$ python3 -q
>>> import numpy as np
>>> import numpy.linalg as la
>>> np.set_printoptions(precision=2, suppress=True, linewidth=200, sign=" ")
>>> W0 = np.array([[0, 0, -1, 0], [0, -1, 0, 0], [0, 0, 0, -3], [-3, 0, 0, 0]])
>>> ang = np.radians(135)
>>> r_ = np.eye(4)
>>> r_[1, 1] = r_[0, 0] = np.cos(ang)
>>> r_[1, 0], r_[0, 1] = -np.sin(ang), np.sin(ang)
>>> r_
array([[-0.71,  0.71,  0.  ,  0.  ],
       [-0.71, -0.71,  0.  ,  0.  ],
       [ 0.  ,  0.  ,  1.  ,  0.  ],
       [ 0.  ,  0.  ,  0.  ,  1.  ]])
>>> B = W0 @ r_.T
>>> round(la.det(r_), 2), round(float(np.trace(r_)), 2)
(np.float64(1.0), 0.59)
>>> B = np.array([[1, -2], [2, -1], [0, -2], [-1, -1]])
>>> np.einsum("ik,kj->ji", W0, B)
array([[ 0, -2,  3, -3],
       [ 2,  1,  3,  6]])
>>> np.einsum("ij->j", W0)
array([-3, -1, -1, -3])
>>> W0 @ B
array([[ 0,  2],
       [-2,  1],
       [ 3,  3],
       [-3,  6]])
>>> np.einsum("ik,kj->ij", W0, B)
array([[ 0,  2],
       [-2,  1],
       [ 3,  3],
       [-3,  6]])
>>> np.vstack([W0, B.T]).shape
(6, 4)
>>> r0, r1 = W0[1], W0[2]
>>> r0 @ r1
np.int64(0)
>>> r0 @ r0
np.int64(1)
>>> p = (r0 @ r1) / (r0 @ r0) * r0
>>> (r1 - p) @ r0
np.float64(0.0)
>>> round(float(la.norm(r0 + r1) ** 2 + la.norm(r0 - r1) ** 2), 2)
20.0
>>> E = np.load("dump.npy")
>>> E
array([[ 3.,  1.,  0.,  0.,  0.,  0.],
       [ 0.,  3.,  1.,  0.,  0.,  0.],
       [ 0.,  0.,  3.,  1.,  0.,  0.],
       [ 0.,  0.,  0.,  3.,  1.,  0.],
       [ 0.,  0.,  0.,  0.,  3.,  1.],
       [ 0.,  0.,  0.,  0.,  0.,  3.]])
>>> np.sort(la.eigvals(E))
array([ 3.,  3.,  3.,  3.,  3.,  3.])
>>> [int(la.matrix_rank(la.matrix_power(E, p))) for p in range(1, 7)]
[6, 6, 6, 6, 6, 6]
>>> np.prod(np.diag(E)), round(float(la.det(E)), 2)
(np.float64(729.0), 729.0)
>>> def softmax(z):
...     e = np.exp(z - z.max(axis=-1, keepdims=True))
...     return e / e.sum(axis=-1, keepdims=True)
... 
>>> np.round(softmax(10 * E[3]), 2) + 0
array([ 0.,  0.,  0.,  1.,  0.,  0.])
>>> softmax(E[3] + 2)
array([ 0.04,  0.04,  0.04,  0.75,  0.1 ,  0.04])
>>> softmax(E).sum(axis=1)
array([ 1.,  1.,  1.,  1.,  1.,  1.])
>>> softmax(E[3])
array([ 0.04,  0.04,  0.04,  0.75,  0.1 ,  0.04])
>>> att = E @ E.T / np.sqrt(6)
>>> softmax(att)[3] @ E
array([ 0.04,  0.06,  0.16,  2.62,  1.01,  0.09])
>>> softmax(att)
array([[ 0.89,  0.05,  0.01,  0.01,  0.01,  0.01],
       [ 0.05,  0.86,  0.05,  0.01,  0.01,  0.01],
       [ 0.01,  0.05,  0.86,  0.05,  0.01,  0.01],
       [ 0.01,  0.01,  0.05,  0.86,  0.05,  0.01],
       [ 0.01,  0.01,  0.01,  0.05,  0.86,  0.05],
       [ 0.02,  0.02,  0.02,  0.02,  0.07,  0.84]])
>>> softmax(att).round(6).argmax(axis=1)
array([ 0,  1,  2,  3,  4,  5])
>>> vec = np.array([0, 3, -3, 1, 4, 1])
>>> y = E @ vec
>>> c, lr = np.zeros(6), 1 / la.norm(E, 2) ** 2
>>> for i in range(40):
...     c -= lr * E.T @ (E @ c - y)
...     if i % 10 == 0: print(i, round(la.norm(E @ c - y), 2))
... 
0 6.96
10 0.1
20 0.0
30 0.0
>>> c.round(2) + 0
array([ 0.,  3., -3.,  1.,  4.,  1.])
>>> round(la.cond(E), 2)
np.float64(1.84)
>>> Uu, sigma, Vt = la.svd(E, full_matrices=False)
>>> (sigma > 1e-8).sum()
np.int64(6)
>>> np.cumsum(sigma ** 2) / np.sum(sigma ** 2)
array([ 0.26,  0.49,  0.68,  0.82,  0.92,  1.  ])
>>> sigma
array([ 3.92,  3.69,  3.33,  2.9 ,  2.46,  2.13])
>>> np.allclose(Uu * sigma @ Vt, E)
True
>>> np.round(Uu.T @ E @ Vt.T, 2) + 0
array([[ 3.92,  0.  ,  0.  ,  0.  ,  0.  ,  0.  ],
       [ 0.  ,  3.69,  0.  ,  0.  ,  0.  ,  0.  ],
       [ 0.  ,  0.  ,  3.33,  0.  ,  0.  ,  0.  ],
       [ 0.  ,  0.  ,  0.  ,  2.9 ,  0.  ,  0.  ],
       [ 0.  ,  0.  ,  0.  ,  0.  ,  2.46,  0.  ],
       [ 0.  ,  0.  ,  0.  ,  0.  ,  0.  ,  2.13]])
>>> np.round(Uu.T @ Uu, 2) + 0
array([[ 1.,  0.,  0.,  0.,  0.,  0.],
       [ 0.,  1.,  0.,  0.,  0.,  0.],
       [ 0.,  0.,  1.,  0.,  0.,  0.],
       [ 0.,  0.,  0.,  1.,  0.,  0.],
       [ 0.,  0.,  0.,  0.,  1.,  0.],
       [ 0.,  0.,  0.,  0.,  0.,  1.]])
>>> K = np.load("mat.npy")
>>> K
array([[-18,  -9,  18],
       [  0,   0,   0],
       [ -8,  -4,   8],
       [ -4,  -2,   4],
       [ -2,  -1,   2],
       [-18,  -9,  18]])
>>> cov = K.T @ K
>>> (K @ K.T).shape
(6, 6)
>>> cov
array([[ 732,  366, -732],
       [ 366,  183, -366],
       [-732, -366,  732]])
>>> np.allclose(cov, cov.T)
True
>>> np.trace(cov), (K ** 2).sum()
(np.int64(1647), np.int64(1647))
>>> la.matrix_rank(cov)
np.int64(1)
>>> Uu, sigma, Vt = la.svd(K)
>>> sigma.round(2) + 0
array([ 40.58,   0.  ,   0.  ])
>>> np.argmax(sigma[:-1] / (sigma[1:] + 1e-6)) + 1
np.int64(1)
>>> B = Uu[:, :1] @ np.diag(sigma[:1]) @ Vt[:1]
>>> round(la.norm(K - B, 2), 2), round(float(sigma[1]), 2)
(np.float64(0.0), 0.0)
>>> np.round(la.norm(K - B) / la.norm(K), 2)
np.float64(0.0)
>>> r = la.matrix_rank(K)
>>> r
np.int64(1)
>>> ns = la.svd(K)[2][r:].T
>>> la.matrix_rank(K.T @ K), la.matrix_rank(K @ K.T)
(np.int64(1), np.int64(1))
>>> [int(la.matrix_rank(K[:i])) for i in range(1, len(K) + 1)]
[1, 1, 1, 1, 1, 1]
>>> [int(la.matrix_rank(np.delete(K, i, axis=0))) for i in range(6)]
[1, 1, 1, 1, 1, 1]
>>> np.round(softmax(K[2]), 2) + 0
array([ 0.,  0.,  1.])
>>> softmax(K).sum(axis=1)
array([ 1.,  1.,  1.,  1.,  1.,  1.])
>>> att = K @ K.T / np.sqrt(3)
>>> np.round(softmax(att + np.triu(np.full(att.shape, -np.inf), 1)), 2) + 0
array([[ 1. ,  0. ,  0. ,  0. ,  0. ,  0. ],
       [ 0.5,  0.5,  0. ,  0. ,  0. ,  0. ],
       [ 1. ,  0. ,  0. ,  0. ,  0. ,  0. ],
       [ 1. ,  0. ,  0. ,  0. ,  0. ,  0. ],
       [ 1. ,  0. ,  0. ,  0. ,  0. ,  0. ],
       [ 0.5,  0. ,  0. ,  0. ,  0. ,  0.5]])
>>> np.round(softmax(att), 2) + 0
array([[ 0.5 ,  0.  ,  0.  ,  0.  ,  0.  ,  0.5 ],
       [ 0.17,  0.17,  0.17,  0.17,  0.17,  0.17],
       [ 0.5 ,  0.  ,  0.  ,  0.  ,  0.  ,  0.5 ],
       [ 0.5 ,  0.  ,  0.  ,  0.  ,  0.  ,  0.5 ],
       [ 0.5 ,  0.  ,  0.  ,  0.  ,  0.  ,  0.5 ],
       [ 0.5 ,  0.  ,  0.  ,  0.  ,  0.  ,  0.5 ]])
>>> softmax(att)[2] @ K
array([-18.,  -9.,  18.])
>>> softmax(att).round(6).argmax(axis=1)
array([ 0,  0,  0,  0,  0,  0])
>>> A = np.loadtxt("case15.csv", delimiter=",")
>>> A
array([[  3.,   1.,  -6.,   0.],
       [  0.,   3.,   0.,   5.],
       [  5.,   1., -10.,   4.]])
>>> vec = np.array([4, 5, 1, 0])
>>> h1 = np.maximum(A @ vec, 0)
>>> np.tanh(A @ vec)
array([ 1.,  1.,  1.])
>>> np.maximum(A @ vec, 0) - np.maximum(-A @ vec, 0)
array([ 11.,  15.,  15.])
>>> A.ravel(order="F")
array([  3.,   0.,   5.,   1.,   3.,   1.,  -6.,   0., -10.,   0.,   5.,   4.])
>>> A.reshape(-1, 2)
array([[  3.,   1.],
       [ -6.,   0.],
       [  0.,   3.],
       [  0.,   5.],
       [  5.,   1.],
       [-10.,   4.]])
>>> t3 = A.reshape(3, 2, -1)
>>> np.swapaxes(t3, 1, 2)[2]
array([[  5., -10.],
       [  1.,   4.]])
>>> t3[:, 0]
array([[ 3.,  1.],
       [ 0.,  3.],
       [ 5.,  1.]])
>>> B = A / np.sqrt((A ** 2).mean(axis=1, keepdims=True))
>>> la.norm(B, axis=1)
array([ 2.,  2.,  2.])
>>> A - A.mean(axis=1, keepdims=True)
array([[  3.5,   1.5,  -5.5,   0.5],
       [ -2. ,   1. ,  -2. ,   3. ],
       [  5. ,   1. , -10. ,   4. ]])
>>> B[0]
array([ 0.88,  0.29, -1.77,  0.  ])
>>> Uu, sigma, Vt = la.svd(K)
>>> evecs = Vt[:(sigma > 1e-8).sum()]
>>> rng = np.random.default_rng(60)
>>> vec = K[5] + 3 * K[3] + rng.integers(2) * np.eye(3)[2]
>>> vec
array([-30., -15.,  30.])
>>> round(float(la.norm(vec - evecs.T @ evecs @ vec)), 2)
0.0
>>> la.matrix_rank(np.vstack([K, vec]))
np.int64(1)
>>> np.diag(evecs.T @ evecs)
array([ 0.44,  0.11,  0.44])
>>> np.allclose(evecs.T @ evecs @ vec, vec)
True
>>> feats = np.diag(np.array([0, -2, 3])) + -1 * np.eye(3, k=1) + -1 * np.eye(3, k=-1)
>>> feats
array([[ 0., -1.,  0.],
       [-1., -2., -1.],
       [ 0., -1.,  3.]])
>>> vec = np.array([2, 2, 1])
>>> y = feats @ vec
>>> c, lr = np.zeros(3), 1 / la.norm(feats, 2) ** 2
>>> for i in range(12):
...     c -= lr * feats.T @ (feats @ c - y)
...     if i % 2 == 0: print(i, round(la.norm(feats @ c - y), 2))
... 
0 2.52
2 0.49
4 0.36
6 0.35
8 0.34
10 0.33
>>> round(float(la.cond(feats)), 2)
8.79
>>> c
array([ 1.16,  2.31,  1.12])
>>> try:
...     la.cholesky(feats)
... except la.LinAlgError as e:
...     print(e)
... 
Matrix is not positive definite
>>> np.all(la.eigvalsh(feats) > 0)
np.False_
>>> ev, evecs = la.eig(feats)
>>> round(np.prod(ev), 2)
np.float64(-3.0)
>>> ev
array([-2.57,  0.36,  3.2 ])
>>> np.sort(la.eigvals(la.inv(feats)))
array([-0.39,  0.31,  2.74])
>>> np.sort(la.eigvals(feats.T))
array([-2.57,  0.36,  3.2 ])
>>> ev, evecs = la.eigh(feats)
>>> vec = np.array([2, 0, 2])
>>> vec @ feats @ vec / (vec @ vec), np.round(ev[0], 2), round(float(ev[-1]), 2)
(np.float64(1.5), np.float64(-2.57), 3.2)
>>> np.abs(feats).sum(axis=1).max(), np.round(np.abs(ev).max(), 2)
(np.float64(4.0), np.float64(3.2))
>>> evecs * np.maximum(ev, 0) @ evecs.T
array([[ 0.33, -0.16,  0.15],
       [-0.16,  0.17, -0.61],
       [ 0.15, -0.61,  3.07]])
>>> la.eigvalsh(feats[1:, 1:])
array([-2.19,  3.19])
>>> ev, evecs = la.eigvalsh(feats)
Traceback (most recent call last):
  File "<python-input-122>", line 1, in <module>
    ev, evecs = la.eigvalsh(feats)
    ^^^^^^^^^
ValueError: too many values to unpack (expected 2)
>>> ev, evecs = la.eigh(feats)
>>> np.abs(evecs[:, -1]).round(6).argmax()
np.int64(2)
>>> np.abs(evecs[:, -1])
array([ 0.06,  0.2 ,  0.98])
>>> la.eigvalsh(feats @ feats)
array([  0.13,   6.6 ,  10.27])
>>> ev
array([-2.57,  0.36,  3.2 ])
>>> data = np.loadtxt("x.csv", delimiter=",")
>>> data
array([[ 0., -2., -1.],
       [ 0.,  4.,  2.],
       [ 0.,  0.,  0.],
       [ 0.,  6.,  3.],
       [ 0.,  6.,  3.],
       [ 0., -2., -1.]])
>>> Uu, sigma = la.svd(data)
Traceback (most recent call last):
  File "<python-input-130>", line 1, in <module>
    Uu, sigma = la.svd(data)
    ^^^^^^^^^
ValueError: too many values to unpack (expected 2)
>>> Uu, sigma, Vt = la.svd(data, full_matrices=False)
>>> np.cumsum(sigma ** 2) / np.sum(sigma ** 2)
array([ 1.,  1.,  1.])
>>> sigma.round(2) + 0
array([ 10.95,   0.  ,   0.  ])
>>> np.round(Vt @ Vt.T, 2) + 0
array([[ 1.,  0.,  0.],
       [ 0.,  1.,  0.],
       [ 0.,  0.,  1.]])
>>> np.round(sigma / sigma[0], 2) + 0
array([ 1.,  0.,  0.])
>>> round(np.sqrt((sigma ** 2).sum()), 2), round(la.norm(data), 2)
(np.float64(10.95), np.float64(10.95))
>>> t3 = np.stack([data, 5 * data, data[::-1]])
>>> la.norm(t3, axis=(1, 2))
array([ 10.95,  54.77,  10.95])
>>> np.einsum("bij,cij->bc", t3, t3)
array([[  120.,   600.,    70.],
       [  600.,  3000.,   350.],
       [   70.,   350.,   120.]])
>>> la.matrix_rank(t3)
array([ 1,  1,  1])
>>> t3.sum(axis=0)
array([[  0., -14.,  -7.],
       [  0.,  30.,  15.],
       [  0.,   6.,   3.],
       [  0.,  36.,  18.],
       [  0.,  40.,  20.],
       [  0., -14.,  -7.]])
>>> (t3 @ data.T).shape
(3, 6, 6)
>>> np.allclose(data[:-1].T @ la.lstsq(data[:-1].T, data[-1])[0], data[-1])
True
>>> data @ la.pinv(data) @ data
array([[ 0., -2., -1.],
       [ 0.,  4.,  2.],
       [ 0.,  0.,  0.],
       [ 0.,  6.,  3.],
       [ 0.,  6.,  3.],
       [ 0., -2., -1.]])
>>> np.abs(np.diag(la.qr(data)[1])) > 1e-9
array([False,  True, False])
>>> try:
...     la.inv(data)
... except la.LinAlgError as e:
...     print(e)
... 
Last 2 dimensions of the array must be square
>>> np.unique(data.round(6), axis=0).shape
(4, 3)
>>> np.round(np.trace(la.pinv(data) @ data), 2)
np.float64(1.0)
>>> np.round(la.norm(data, 2) / la.norm(data), 2)
np.float64(1.0)
>>> np.argsort(-la.norm(data, axis=0).round(6), kind="stable")[:3]
array([ 1,  2,  0])
>>> [round(float(x), 2) for x in la.svd(data, compute_uv=False)[:3]]
[10.95, 0.0, 0.0]
>>> vec = np.array([3, 1, 1])
>>> h1 = np.maximum(data @ vec, 0)
>>> np.maximum(data @ (3 * vec), 0)
array([  0.,  18.,   0.,  27.,  27.,   0.])
>>> h1
array([ 0.,  6.,  0.,  9.,  9.,  0.])
>>> np.maximum(data @ vec, 0) - np.maximum(-data @ vec, 0)
array([-3.,  6.,  0.,  9.,  9., -3.])
>>> np.tanh(data @ vec)
array([-1.,  1.,  0.,  1.,  1., -1.])
>>> data * (h1 > 1e-9)[:, None]
array([[ 0., -0., -0.],
       [ 0.,  4.,  2.],
       [ 0.,  0.,  0.],
       [ 0.,  6.,  3.],
       [ 0.,  6.,  3.],
       [ 0., -0., -0.]])
>>> data.T @ h1
array([   0.,  132.,   66.])
>>> M = np.array([[0, 0, 0, 0, 0],
...     [0, 0, 1, 1, 0],
...     [0, 1, 0, 1, 0],
...     [0, 1, 1, 0, 0],
...     [0, 0, 0, 0, 0]])
>>> M
array([[ 0,  0,  0,  0,  0],
       [ 0,  0,  1,  1,  0],
       [ 0,  1,  0,  1,  0],
       [ 0,  1,  1,  0,  0],
       [ 0,  0,  0,  0,  0]])
>>> Uu, sigma, Vt = la.svd(M)
>>> sigma
array([ 2.,  1.,  1.,  0.,  0.])
>>> B = Uu[:, :3] @ np.diag(sigma[:3]) @ Vt[:3]
>>> B.round(2) + 0
array([[ 0.,  0.,  0.,  0.,  0.],
       [ 0.,  0.,  1.,  1.,  0.],
       [ 0.,  1.,  0.,  1.,  0.],
       [ 0.,  1.,  1.,  0.,  0.],
       [ 0.,  0.,  0.,  0.,  0.]])
>>> round(la.norm(M - B, 2), 2), sigma[3]
(np.float64(0.0), np.float64(0.0))
>>> np.round(la.norm(M - B) / la.norm(M), 2)
np.float64(0.0)
>>> round(float(np.abs(M - B).max()), 2)
0.0
>>> la.lstsq(M[:-1].T, M[-1])[2]
np.int32(3)
>>> np.allclose(M[:-1].T @ la.lstsq(M[:-1].T, M[-1])[0], M[-1])
True
>>> np.unique(M.round(6), axis=0).shape
(4, 5)
>>> B = M + rng.integers(-2, 3, (5, 3)) @ rng.integers(-2, 3, (3, 5))
>>> B
array([[ 1, -1,  4, -1,  2],
       [-6,  0,  3,  1,  0],
       [-2,  1, -6,  1,  0],
       [-4, -2,  2, -3,  6],
       [-2,  0, -6,  0,  0]])
>>> B - M
array([[ 1, -1,  4, -1,  2],
       [-6,  0,  2,  0,  0],
       [-2,  0, -6,  0,  0],
       [-4, -3,  1, -3,  6],
       [-2,  0, -6,  0,  0]])
>>> la.matrix_rank(B - M, tol=1e-8)
np.int64(3)
>>> np.round(la.svd(B - M, compute_uv=False), 2) + 0
array([ 10.02,   9.31,   5.2 ,   0.  ,   0.  ])
